In [1]: import numpy as np

In [2]: from numpy import linalg as LA

In [3]: np.set_printoptions(precision=1, suppress=True, linewidth=140)

In [4]: mat = np.loadtxt("test8.csv", delimiter=",")

In [5]: mat
Out[5]: 
array([[ 0.3,  1.9,  1.9,  1.1],
       [-2.1,  1.1,  1.3, -3.8],
       [ 2. ,  3.5,  1.1,  3. ],
       [ 0.2, -0.7, -0.6,  0.2]])

In [6]: np.kron(np.eye(2, dtype=int), mat)
Out[6]: 
array([[ 0.3,  1.9,  1.9,  1.1,  0. ,  0. ,  0. ,  0. ],
       [-2.1,  1.1,  1.3, -3.8, -0. ,  0. ,  0. , -0. ],
       [ 2. ,  3.5,  1.1,  3. ,  0. ,  0. ,  0. ,  0. ],
       [ 0.2, -0.7, -0.6,  0.2,  0. , -0. , -0. ,  0. ],
       [ 0. ,  0. ,  0. ,  0. ,  0.3,  1.9,  1.9,  1.1],
       [-0. ,  0. ,  0. , -0. , -2.1,  1.1,  1.3, -3.8],
       [ 0. ,  0. ,  0. ,  0. ,  2. ,  3.5,  1.1,  3. ],
       [ 0. , -0. , -0. ,  0. ,  0.2, -0.7, -0.6,  0.2]])

In [7]: round(float(LA.det(mat.T)), 1)
Out[7]: -0.0

In [8]: round(LA.det(2 * mat), 1), round(LA.det(mat), 1)
Out[8]: (np.float64(-0.0), np.float64(-0.0))

In [9]: np.round(LA.det(mat[::-1]), 1)
Out[9]: np.float64(-0.0)

In [10]: K = np.maximum(np.array([[1],
    ...:     [-2],
    ...:     [-2],
    ...:     [0],
    ...:     [-2],
    ...:     [0],
    ...:     [2],
    ...:     [0],
    ...:     [1],
    ...:     [2],
    ...:     [-2],
    ...:     [-2],
    ...:     [-1],
    ...:     [-2],
    ...:     [0],
    ...:     [0],
    ...:     [0],
    ...:     [-1],
    ...:     [-2],
    ...:     [1],
    ...:     [-2]]) @ np.array([[1, 1, 5]]) + np.array([-2, -1, -1]), 0)

In [11]: print(K)
[[0 0 4]
 [0 0 0]
 [0 0 0]
 [0 0 0]
 [0 0 0]
 [0 0 0]
 [0 1 9]
 [0 0 0]
 [0 0 4]
 [0 1 9]
 [0 0 0]
 [0 0 0]
 [0 0 0]
 [0 0 0]
 [0 0 0]
 [0 0 0]
 [0 0 0]
 [0 0 0]
 [0 0 0]
 [0 0 4]
 [0 0 0]]

In [12]: B = mat / np.sqrt((mat ** 2).mean(axis=1, keepdims=True))

In [13]: LA.matrix_rank(B) == LA.matrix_rank(mat)
Out[13]: np.True_

In [14]: B[1]
Out[14]: array([-0.9,  0.5,  0.5, -1.6])

In [15]: print(mat - mat.mean(axis=1, keepdims=True))
[[-1.   0.6  0.6 -0.2]
 [-1.2  2.   2.1 -2.9]
 [-0.4  1.1 -1.3  0.6]
 [ 0.4 -0.5 -0.4  0.4]]

In [16]: LA.norm(B, axis=1)
Out[16]: array([2., 2., 2., 2.])

In [17]: t3 = np.stack([K, 2 * K, K[::-1]])

In [18]: LA.norm(t3, axis=(1, 2))
Out[18]: array([14.6, 29.1, 14.6])

In [19]: t3.sum(axis=0)
Out[19]: 
array([[ 0,  0, 12],
       [ 0,  0,  4],
       [ 0,  0,  0],
       [ 0,  0,  0],
       [ 0,  0,  0],
       [ 0,  0,  0],
       [ 0,  3, 27],
       [ 0,  0,  0],
       [ 0,  0, 12],
       [ 0,  3, 27],
       [ 0,  0,  0],
       [ 0,  1,  9],
       [ 0,  0,  4],
       [ 0,  0,  0],
       [ 0,  1,  9],
       [ 0,  0,  0],
       [ 0,  0,  0],
       [ 0,  0,  0],
       [ 0,  0,  0],
       [ 0,  0, 12],
       [ 0,  0,  4]])

In [20]: print(LA.matrix_rank(t3))
[2 2 2]

In [21]: r0 = np.array([1, -1])

In [22]: print(np.polyval(r0, K[20]))
[-1 -1 -1]

In [23]: print(np.argsort(-LA.norm(K, axis=0).round(6), kind="stable")[:3])
[2 1 0]

In [24]: LA.matrix_rank(K, rtol=0.1)
Out[24]: np.int64(1)
